>>> import numpy as np
>>> np.set_printoptions(precision=2, suppress=True, linewidth=140)
>>> f = np.array([1, 1, 2])
>>> mat = -1 * np.eye(3) + np.outer(f, f)
>>> mat
array([[0., 1., 2.],
       [1., 0., 2.],
       [2., 2., 3.]])
>>> np.kron(np.eye(2, dtype=int), mat)
array([[0., 1., 2., 0., 0., 0.],
       [1., 0., 2., 0., 0., 0.],
       [2., 2., 3., 0., 0., 0.],
       [0., 0., 0., 0., 1., 2.],
       [0., 0., 0., 1., 0., 2.],
       [0., 0., 0., 2., 2., 3.]])
>>> round(np.linalg.eigvals(mat).sum().real, 2)
np.float64(3.0)
>>> np.einsum("ij,ji->", mat, mat)
np.float64(27.0)
>>> round(np.linalg.det(2 * mat), 2), round(np.linalg.det(mat), 2)
(np.float64(40.0), np.float64(5.0))
>>> vec = np.array([-2, 3, 8])
>>> y = mat @ vec
>>> y
array([19., 14., 26.])
>>> np.linalg.solve(mat.T, mat[2])
array([ 0., -0.,  1.])
>>> np.linalg.solve(mat, y + mat[:, 1])
array([-2.,  4.,  8.])
>>> P = np.triu(np.array([[9, 7, 0], [6, 9, 8], [6, 5, 7]]), 1) + np.eye(3)
>>> out = P @ mat @ np.linalg.inv(P)
>>> np.linalg.matrix_rank(out)
np.int64(3)
>>> np.poly(out)
array([ 1., -3., -9., -5.])
>>> q = mat.astype(float).copy()
>>> for j in range(3):
...     q[:, j] -= q[:, :j] @ (q[:, :j].T @ q[:, j])
...     q[:, j] /= np.linalg.norm(q[:, j])
... 
>>> q
array([[ 0.  ,  0.75,  0.67],
       [ 0.45, -0.6 ,  0.67],
       [ 0.89,  0.3 , -0.33]])
>>> E = np.load("a.npy")
>>> E
array([[ 22.72,  17.94,  12.06,   6.58,   5.41],
       [  7.22,  13.5 ,  -7.17,  26.14,   3.68],
       [ -4.24,  38.35,  14.7 , -21.86,   5.87],
       [ 49.65,   7.14,   5.33,   3.68,  -0.63],
       [-13.31,   2.07,   0.87, -24.52, -17.54],
       [ 28.68,  12.33,   1.75, -23.18, -25.27],
       [ -3.47,   7.56,  12.93,  -7.88, -17.66],
       [ -4.71,  -0.9 , -25.56,  -3.41,  14.47],
       [ 33.64, -17.14,  18.68,   6.67, -23.63],
       [-10.26, -28.15,  -5.61, -25.46, -19.75],
       [-21.37,   4.23,  -2.49, -16.  ,   0.06],
       [ 16.85, -28.86,  12.22,  16.91,  23.8 ],
       [ 35.71,  32.84, -11.09,  -4.82, -11.97],
       [ 16.34,   2.63,  34.89,  -9.1 ,  -5.95],
       [ 20.83, -21.75, -10.27, -11.06,   2.44],
       [ -6.66,  15.33, -11.76,   6.41,  -0.01],
       [-11.64,   8.27,  12.71,  -9.12, -11.49],
       [ 26.96, -17.84,   1.69,  -2.29, -21.01],
       [ -7.43,  10.49,   2.5 , -20.58,  28.63],
       [ 23.77, -29.82,   4.6 , -24.29,   3.79],
       [ 17.85,  -2.32,   6.93,   8.95,  -6.74],
       [ -9.39,  19.53, -11.02,  30.92,  -5.56],
       [-31.58,  25.4 ,  -6.13,   7.29,  -3.72],
       [-16.44,  -1.56,   4.7 , -23.29,  24.49],
       [-12.55, -25.76,   3.43, -16.41,  28.01],
       [ 16.62, -18.19,  -4.97,   2.8 ,   4.13],
       [-10.31,  20.49,  -8.47,  -3.57,  16.59]])
>>> out = E / np.sqrt((E ** 2).mean(axis=1, keepdims=True))
>>> np.linalg.matrix_rank(out) == np.linalg.matrix_rank(E)
np.True_
>>> out[10].round(2) + 0
array([-1.76,  0.35, -0.21, -1.32,  0.  ])
>>> np.linalg.norm(out, axis=1)
array([2.24, 2.24, 2.24, 2.24, 2.24, 2.24, 2.24, 2.24, 2.24, 2.24, 2.24, 2.24, 2.24, 2.24, 2.24, 2.24, 2.24, 2.24, 2.24, 2.24, 2.24, 2.24,
       2.24, 2.24, 2.24, 2.24, 2.24])
>>> np.linalg.matrix_rank(E - E.mean(axis=1, keepdims=True))
np.int64(4)
>>> out = np.c_[E[:, :3] @ np.array([[-3, 1, 0], [3, 0, 2], [0, 0, 3]]), np.array([-4, 4, 2, -4, 2, 0, 1, -3, -1, -4, -4, -5, -1, 4, -5, -2, -4, 0, 0, 4, -1, -4, 3, 2, 5, -4, -2])]
>>> out
array([[ -14.34,   22.72,   72.06,   -4.  ],
       [  18.84,    7.22,    5.49,    4.  ],
       [ 127.77,   -4.24,  120.8 ,    2.  ],
       [-127.53,   49.65,   30.27,   -4.  ],
       [  46.14,  -13.31,    6.75,    2.  ],
       [ -49.05,   28.68,   29.91,    0.  ],
       [  33.09,   -3.47,   53.91,    1.  ],
       [  11.43,   -4.71,  -78.48,   -3.  ],
       [-152.34,   33.64,   21.76,   -1.  ],
       [ -53.67,  -10.26,  -73.13,   -4.  ],
       [  76.8 ,  -21.37,    0.99,   -4.  ],
       [-137.13,   16.85,  -21.06,   -5.  ],
       [  -8.61,   35.71,   32.41,   -1.  ],
       [ -41.13,   16.34,  109.93,    4.  ],
       [-127.74,   20.83,  -74.31,   -5.  ],
       [  65.97,   -6.66,   -4.62,   -2.  ],
       [  59.73,  -11.64,   54.67,   -4.  ],
       [-134.4 ,   26.96,  -30.61,    0.  ],
       [  53.76,   -7.43,   28.48,    0.  ],
       [-160.77,   23.77,  -45.84,    4.  ],
       [ -60.51,   17.85,   16.15,   -1.  ],
       [  86.76,   -9.39,    6.  ,   -4.  ],
       [ 170.94,  -31.58,   32.41,    3.  ],
       [  44.64,  -16.44,   10.98,    2.  ],
       [ -39.63,  -12.55,  -41.23,    5.  ],
       [-104.43,   16.62,  -51.29,   -4.  ],
       [  92.4 ,  -10.31,   15.57,   -2.  ]])
>>> np.linalg.norm(np.linalg.qr(E)[0].T @ out, axis=0) ** 2 / ((out ** 2).sum(axis=0) + 1e-12)
array([1.  , 1.  , 1.  , 0.16])
>>> np.round(np.linalg.norm(out - E @ np.linalg.lstsq(E, out)[0], axis=0), 2) + 0
array([ 0.  ,  0.  ,  0.  , 15.23])
>>> np.linalg.matrix_rank(np.c_[E, out])
np.int64(6)
>>> np.round(np.linalg.lstsq(E, out[:, 0])[0], 2) + 0
array([-3.,  3.,  0.,  0.,  0.])
>>> Xc = E - E.mean(axis=0)
>>> vecs = np.linalg.svd(Xc)[2][:4]
>>> out = Xc - Xc @ vecs.T @ vecs
>>> np.round(np.linalg.norm(out) / np.linalg.norm(Xc), 2)
np.float64(0.29)
>>> out.std(axis=0)
array([3.03, 0.91, 9.47, 3.96, 0.45])
>>> F = np.array([[-6, -3, 1], [1, -6, -3], [-3, 1, -6]])
>>> rng = np.random.default_rng(762997)
>>> labels = rng.permutation(3)
>>> labels
array([0, 1, 2])
>>> out = F[labels][:, labels]
>>> np.allclose(out, F)
True
>>> np.sort(np.abs(np.linalg.eigvals(out)))
array([6.08, 6.08, 8.  ])
>>> vec = np.array([1, 2, 1])
>>> y = F @ vec
>>> y
array([-11, -14,  -7])
>>> np.linalg.solve(F, 4 * y)
array([4., 8., 4.])
>>> np.linalg.solve(F, y + F[:, 2])
array([1., 2., 2.])
>>> np.round(np.linalg.solve(F, F[:, 1]), 2) + 0
array([0., 1., 0.])
>>> out = F + rng.integers(-2, 3, (3, 1)) @ rng.integers(-2, 3, (1, 3))
>>> out
array([[ -6,  -3,   1],
       [ -1, -10,  -1],
       [ -5,  -3,  -4]])
>>> out - F
array([[ 0,  0,  0],
       [-2, -4,  2],
       [-2, -4,  2]])
>>> theta = np.radians(174)
>>> Rm = np.eye(3)
>>> Rm[2, 2] = Rm[1, 1] = np.cos(theta)
>>> Rm[2, 1], Rm[1, 2] = -np.sin(theta), np.sin(theta)
>>> Rm
array([[ 1.  ,  0.  ,  0.  ],
       [ 0.  , -0.99,  0.1 ],
       [ 0.  , -0.1 , -0.99]])
>>> out = F @ Rm.T
>>> np.allclose(F @ F.T, out @ out.T)
True
>>> np.round(np.linalg.det(Rm), 2), np.round(np.trace(Rm), 2)
(np.float64(1.0), np.float64(-0.99))
>>> np.linalg.svd(F, compute_uv=False), np.linalg.svd(out, compute_uv=False)
(array([8.  , 6.08, 6.08]), array([8.  , 6.08, 6.08]))
>>> feats = np.load("block12.npy")
>>> feats
array([[ 0,  4, -5,  0,  4],
       [ 0,  0,  0, -1,  4],
       [ 5,  5,  4,  4,  0],
       [ 0, -5,  0,  0,  5],
       [ 5,  0,  0,  0,  0],
       [ 0,  0,  0,  0,  0],
       [ 0,  0,  0,  0,  0]])
>>> round(np.linalg.det(mat), 2)
np.float64(5.0)
>>> (mat - mat.T) / 2
array([[0., 0., 0.],
       [0., 0., 0.],
       [0., 0., 0.]])
>>> np.linalg.matrix_power(mat, 2)
array([[ 5.,  4.,  8.],
       [ 4.,  5.,  8.],
       [ 8.,  8., 17.]])
>>> np.trace(mat)
np.float64(3.0)
>>> (mat + mat.T) / 2
array([[0., 1., 2.],
       [1., 0., 2.],
       [2., 2., 3.]])
>>> np.allclose(mat @ mat.T, mat.T @ mat)
True
>>> J = np.load("run3.npy")
>>> J
array([[1., 2., 1., 2., 1., 5.],
       [1., 0., 2., 2., 1., 3.],
       [2., 0., 2., 0., 2., 0.],
       [1., 2., 0., 2., 0., 9.],
       [0., 2., 1., 2., 1., 0.],
       [0., 0., 0., 0., 0., 0.]])
>>> # null space of dimension 1
>>> labels = rng.permutation(6)
>>> labels
array([2, 3, 0, 5, 1, 4])
>>> out = J[labels][:, labels]
>>> np.round(np.linalg.det(out), 2), round(float(np.linalg.det(J[labels])), 2)
(np.float64(0.0), 0.0)
>>> out
array([[2., 0., 2., 0., 0., 2.],
       [0., 2., 1., 9., 2., 0.],
       [1., 2., 1., 5., 2., 1.],
       [0., 0., 0., 0., 0., 0.],
       [2., 2., 1., 3., 0., 1.],
       [1., 2., 0., 0., 2., 1.]])
